$ ipython --no-banner

In [1]: import numpy as np

In [2]: import numpy.linalg as la

In [3]: np.set_printoptions(precision=2, suppress=True, linewidth=160, floatmode="fixed")

In [4]: rd = lambda a: np.round(a, 2) + 0

In [5]: E = np.load("m.npy")

In [6]: print(E)
[[-0.57  0.60  0.40]
 [ 2.28 -1.40 -1.90]
 [-1.01  1.10  0.60]
 [ 0.08 -2.10 -0.60]
 [-0.71  0.20  0.60]
 [-0.57 -0.70  0.60]
 [ 0.66 -0.20 -0.50]
 [ 0.31  0.70 -0.90]
 [-1.25  0.80  1.20]
 [-1.25 -1.70  1.50]
 [ 0.87  0.10 -1.10]
 [-0.90 -1.00  0.70]
 [ 1.31 -0.20 -0.80]
 [ 1.21  0.20 -0.70]
 [ 0.28  0.40 -0.20]
 [ 0.36  0.80 -0.30]
 [ 0.11 -0.30 -0.40]
 [-0.73  2.10  0.40]
 [ 0.37  0.20 -0.60]
 [-0.64 -0.60  0.70]
 [ 0.24 -1.30 -0.30]]

In [7]: basis = E[[16, 20]].astype(float)

In [8]: for _ in range(6):
   ...:     lab = la.norm(E[:, None] - basis, axis=-1).argmin(axis=1)
   ...:     basis = np.array([E[lab == j].mean(axis=0) for j in range(2)])
   ...: 

In [9]: print(lab)
[0 1 0 1 0 1 0 0 0 1 0 1 0 0 0 0 0 0 0 1 1]

In [10]: print(rd(basis[1] - basis[0]))
[-0.20 -1.72  0.26]

In [11]: print(rd(basis))
[[ 0.09  0.46 -0.16]
 [-0.11 -1.26  0.10]]

In [12]: lab = E[:, 2] > np.median(E[:, 2])

In [13]: r0 = E[lab].mean(axis=0) - E[~lab].mean(axis=0)

In [14]: print(lab.astype(int))
[1 0 1 0 1 1 0 0 1 1 0 1 0 0 1 0 0 1 0 1 0]

In [15]: print(rd((((E - E.mean(axis=0)) @ r0 > 0) == lab).mean()))
0.95

In [16]: print(rd(r0))
[-1.44  0.44  1.39]

In [17]: gram = np.cov(E, rowvar=False)

In [18]: print(rd(gram))
[[ 0.86 -0.17 -0.73]
 [-0.17  1.04  0.10]
 [-0.73  0.10  0.70]]

In [19]: print(gram.shape)
(3, 3)

In [20]: print(rd(la.eigvalsh(gram)[::-1]))
[1.58 0.97 0.04]

In [21]: print(np.argsort(-E.std(axis=0).round(6), kind="stable"))
[1 0 2]

In [22]: print(np.median(E, axis=0))
[ 0.11  0.10 -0.30]

In [23]: K = np.load("test0.npy")

In [24]: print(K)
[[7 0 0 0 0]
 [0 8 0 0 0]
 [2 9 1 0 0]
 [6 5 0 7 0]
 [9 6 1 7 9]]

In [25]: print(rd(la.norm(K, 1)), rd(la.norm(K, np.inf)))
28.0 32.0

In [26]: print(rd(la.norm(K, "nuc")))
41.21

In [27]: print(rd(la.norm(K, axis=0)))
[13.04 14.35  1.41  9.90  9.00]

In [28]: print(rd(np.sort(la.eigvals(K))))
[1.00 7.00 7.00 8.00 9.00]

In [29]: rng = np.random.default_rng(8264)

In [30]: lab = rng.permutation(5)

In [31]: print(lab)
[4 1 2 0 3]

In [32]: out = K[lab][:, lab]

In [33]: print(np.allclose(out, K))
False

In [34]: print(out)
[[9 6 1 9 7]
 [0 8 0 0 0]
 [0 9 1 2 0]
 [0 0 0 7 0]
 [0 5 0 6 7]]
